% python3 -q
>>> import numpy as np
>>> from numpy import linalg as LA
>>> np.set_printoptions(precision=3, suppress=True, linewidth=140)
>>> J = np.load("dump.npy")
>>> J
array([[-0.471, -1.341, -1.814, -0.046,  0.103,  0.055,  0.224],
       [-0.353,  4.923,  1.688, -0.029, -0.014,  0.028, -0.403],
       [-0.152,  0.066, -0.252, -0.04 , -0.197, -0.044,  0.09 ],
       [-1.126, -1.303,  0.689,  0.041,  0.085,  0.006,  0.144],
       [ 1.069,  0.737, -0.503,  0.037, -0.08 , -0.002,  0.219],
       [-0.715,  4.634,  0.564,  0.036, -0.15 ,  0.063,  0.005],
       [-0.419, -8.129,  1.596, -0.046,  0.185, -0.048, -0.606],
       [-0.026, -1.016, -1.043, -0.065, -0.259, -0.043, -0.28 ],
       [-0.511,  0.295,  1.356,  0.02 ,  0.224,  0.04 , -0.292],
       [ 0.676,  2.548, -0.763,  0.064, -0.138,  0.017, -0.579],
       [-1.209, -3.701,  0.123,  0.065, -0.172, -0.007,  0.213],
       [ 1.171,  1.136, -0.201,  0.168,  0.278,  0.005,  0.502],
       [-0.474, -2.563, -1.592,  0.237,  0.011,  0.013,  0.157],
       [ 0.708, -2.935,  2.106, -0.115, -0.01 ,  0.062, -0.262],
       [ 0.182, -2.019,  2.231, -0.111, -0.102,  0.031, -0.005],
       [-0.714, -2.562, -0.398, -0.053,  0.097, -0.022,  0.53 ],
       [ 1.707, -3.125, -1.176, -0.031,  0.35 ,  0.06 , -0.307],
       [ 0.135, -0.284,  2.731, -0.086,  0.173, -0.027,  0.02 ],
       [ 0.573,  0.988,  1.607, -0.064, -0.127, -0.005, -0.055],
       [-0.17 , -4.763,  2.054, -0.013,  0.078,  0.069, -0.009],
       [-1.148,  1.643,  0.553,  0.185,  0.162, -0.015,  0.081],
       [-0.372, -3.328, -2.321, -0.056, -0.054,  0.005,  0.128],
       [ 0.833, -0.356, -1.843,  0.12 , -0.138,  0.021, -0.423],
       [-0.579, -1.185,  0.204, -0.095, -0.064, -0.039,  0.271],
       [-1.729, -1.465, -1.225,  0.03 ,  0.126, -0.019,  0.023],
       [-0.103,  2.806,  1.422, -0.008,  0.147, -0.029, -0.479],
       [-0.693, -1.828, -0.207,  0.114, -0.015, -0.008, -0.027],
       [ 1.142, -0.345, -0.022, -0.016, -0.039, -0.083,  0.057],
       [ 0.617,  2.133, -3.183, -0.087,  0.024,  0.018, -0.022],
       [ 0.667,  5.56 , -1.847,  0.054,  0.107, -0.017, -0.132],
       [ 0.628,  5.132,  0.139, -0.061,  0.086, -0.025,  0.153],
       [-1.433,  1.52 , -0.425,  0.021,  0.146,  0.062,  0.324],
       [-0.268,  0.499, -2.198,  0.062, -0.035,  0.011, -0.308]])
>>> hat = J @ LA.solve(J.T @ J, J.T)
>>> hat @ J[:, 6]
array([ 0.224, -0.403,  0.09 ,  0.144,  0.219,  0.005, -0.606, -0.28 , -0.292, -0.579,  0.213,  0.502,  0.157, -0.262, -0.005,  0.53 ,
       -0.307,  0.02 , -0.055, -0.009,  0.081,  0.128, -0.423,  0.271,  0.023, -0.479, -0.027,  0.057, -0.022, -0.132,  0.153,  0.324,
       -0.308])
>>> m1 = np.loadtxt("data.csv", delimiter=",")
>>> m1
array([[-2.09 ,  3.928, -1.517, -1.703],
       [-0.594, -1.629, -3.961, -2.51 ],
       [-1.85 ,  1.963, -3.291, -2.626],
       [-0.48 , -1.872, -3.914, -2.438],
       [ 1.931, -2.335,  3.069,  2.531],
       [ 1.158,  0.28 ,  3.998,  2.756],
       [ 0.827, -4.035, -2.588, -1.157],
       [ 1.206,  0.15 ,  3.983,  2.767],
       [-0.343, -2.15 , -3.843, -2.343],
       [-0.907,  4.128,  2.457,  1.049],
       [ 2.045, -3.009,  2.559,  2.283],
       [-1.698,  1.37 , -3.576, -2.729],
       [-0.466,  3.552,  3.102,  1.595],
       [-1.293,  4.492,  1.712,  0.468]])
>>> D = LA.norm(m1[:, None] - m1[None], axis=-1)
>>> D.mean(axis=1).argmax()
np.int64(10)
>>> D.shape
(14, 14)
>>> theta = np.radians(45)
>>> Rm = np.eye(4)
>>> Rm[0, 0] = Rm[1, 1] = np.cos(theta)
>>> Rm[0, 1], Rm[1, 0] = -np.sin(theta), np.sin(theta)
>>> Rm
array([[ 0.707, -0.707,  0.   ,  0.   ],
       [ 0.707,  0.707,  0.   ,  0.   ],
       [ 0.   ,  0.   ,  1.   ,  0.   ],
       [ 0.   ,  0.   ,  0.   ,  1.   ]])
>>> M2 = m1 @ Rm.T
>>> np.allclose(m1 @ m1.T, M2 @ M2.T)
True
>>> np.allclose(LA.norm(m1, axis=1), LA.norm(M2, axis=1))
True
>>> w1 = np.array([[0, 0, 1, 1], [2, 0, 1, 2], [2, 0, 0, 2], [0, 1, 1, 0]])
>>> b = np.array([0, 1, 1, 0])
>>> act = np.maximum(Rm @ w1 + b, 0)
>>> (act > 0).astype(int)
array([[0, 1, 1, 0],
       [1, 1, 1, 1],
       [1, 1, 1, 1],
       [0, 1, 1, 0]])
>>> LA.matrix_rank(act)
np.int64(3)
>>> Z = np.array([[-1, 1, -1], [-1, 2, 2], [-2, 2, 2], [2, 0, -2]])
>>> w1 @ Z
array([[ 0,  2,  0],
       [ 0,  4, -4],
       [ 2,  2, -6],
       [-3,  4,  4]])
>>> cen = m1 - m1.mean(axis=0)
>>> vecs = LA.svd(cen)[2][:2]
>>> M2 = cen - cen @ vecs.T @ vecs
>>> np.round(np.cov(cen @ vecs.T, rowvar=False), 3) + 0
array([[17.157,  0.   ],
       [ 0.   ,  9.561]])
>>> LA.norm(M2, axis=1).round(6).argmax()
np.int64(0)
>>> (cen @ vecs.T).std(axis=0)
array([3.991, 2.98 ])
>>> mat = np.load("block0.npy")
>>> mat
array([[ 0,  0,  3,  6],
       [ 0,  0, -6, -3],
       [ 3,  6,  1,  2],
       [-6, -3, -2, -1]])
>>> print(np.kron(np.eye(2, dtype=int), mat))
[[ 0  0  3  6  0  0  0  0]
 [ 0  0 -6 -3  0  0  0  0]
 [ 3  6  1  2  0  0  0  0]
 [-6 -3 -2 -1  0  0  0  0]
 [ 0  0  0  0  0  0  3  6]
 [ 0  0  0  0  0  0 -6 -3]
 [ 0  0  0  0  3  6  1  2]
 [ 0  0  0  0 -6 -3 -2 -1]]
>>> np.round(LA.det(mat[::-1]), 3)
np.float64(729.0)
>>> print(round(float(LA.det(2 * mat)), 3), round(LA.det(mat), 3))
11664.0 729.0
>>> round(LA.det(mat.T), 3)
np.float64(729.0)
>>> print(round(LA.eigvals(mat).sum().real, 3))
0.0
>>> LA.eigvals(mat)
array([0.+6.134j, 0.-6.134j, 0.+4.402j, 0.-4.402j])
>>> np.einsum("ij,ji->", mat, mat)
np.int64(-114)
>>> rng = np.random.default_rng(897)
>>> labels = rng.permutation(4)
>>> labels
array([2, 0, 3, 1])
>>> M2 = mat[labels][:, labels]
>>> M2
array([[ 1,  3,  2,  6],
       [ 3,  0,  6,  0],
       [-2, -6, -1, -3],
       [-6,  0, -3,  0]])
>>> np.allclose(M2, mat)
False
>>> print(np.trace(M2))
0
>>> np.diag(M2)
array([ 1,  0, -1,  0])
>>> O, vecs = LA.qr(mat[:, :1])[0], LA.qr(mat[:, 1:])[0]
>>> sigma = LA.svd(O.T @ vecs, compute_uv=False)
>>> (sigma > 0.9).sum()
np.int64(0)
>>> np.degrees(np.arccos(sigma.clip(0, 1)))
array([34.695])
>>> M2 = mat / np.sqrt((mat ** 2).mean(axis=1, keepdims=True))
>>> print(LA.matrix_rank(M2) == LA.matrix_rank(mat))
True
>>> mat - mat.mean(axis=1, keepdims=True)
array([[-2.25, -2.25,  0.75,  3.75],
       [ 2.25,  2.25, -3.75, -0.75],
       [ 0.  ,  3.  , -2.  , -1.  ],
       [-3.  ,  0.  ,  1.  ,  2.  ]])
>>> LA.norm(M2, axis=1)
array([2., 2., 2., 2.])
>>> feats = np.load("arr.npy")
>>> print(feats)
[[ 0  0  2  2  0  1  1  2  1  1]
 [ 1  1  2  4  2  3  3  2  3  1]
 [ 2  3  2  5  2  3  3  2  5  3]
 [ 2  4  4  5  4  3  4  4  5  4]
 [ 2  4  5  6  6  5  6  6  7  4]
 [ 2  5  5  7  6  5  7  8  8  5]
 [ 4  5  7  7  7  7  8  9 10  6]
 [ 6  6  9  8  7  9  8 11 11  8]
 [ 7  6 10  9  7 11 10 11 12  8]
 [ 8  8 11 10  7 13 10 12 13  8]
 [10  8 13 10  9 14 12 13 15  8]
 [11  8 13 10  9 14 13 14 17 10]
 [13  8 13 11  9 15 15 14 19 10]
 [13  9 15 13 11 16 16 16 20 12]
 [14  9 17 13 13 18 17 16 20 12]
 [15 10 18 14 15 20 18 17 21 12]
 [17 10 20 15 16 21 20 18 22 14]
 [19 12 21 16 18 22 21 20 23 16]
 [19 14 23 16 19 24 21 20 24 16]
 [21 14 25 17 19 25 23 22 26 18]
 [23 15 25 17 19 27 23 24 28 20]
 [24 16 25 18 20 29 23 26 30 22]
 [25 16 26 18 22 29 24 28 31 24]
 [27 16 27 20 24 31 26 30 32 25]
 [27 17 29 20 25 31 27 30 33 26]
 [28 19 29 20 27 32 27 31 33 27]
 [28 19 29 21 28 33 27 32 33 27]
 [29 21 29 22 30 34 29 33 34 27]
 [31 23 29 23 32 35 31 34 36 27]]
>>> O, vecs = LA.qr(feats[:, :9])[0], LA.qr(feats[:, 9:])[0]
>>> sigma = LA.svd(O.T @ vecs, compute_uv=False)
>>> np.round(LA.norm(O @ O.T - vecs @ vecs.T, 2), 3)
np.float64(1.0)
>>> (sigma > 0.9).sum()
np.int64(1)
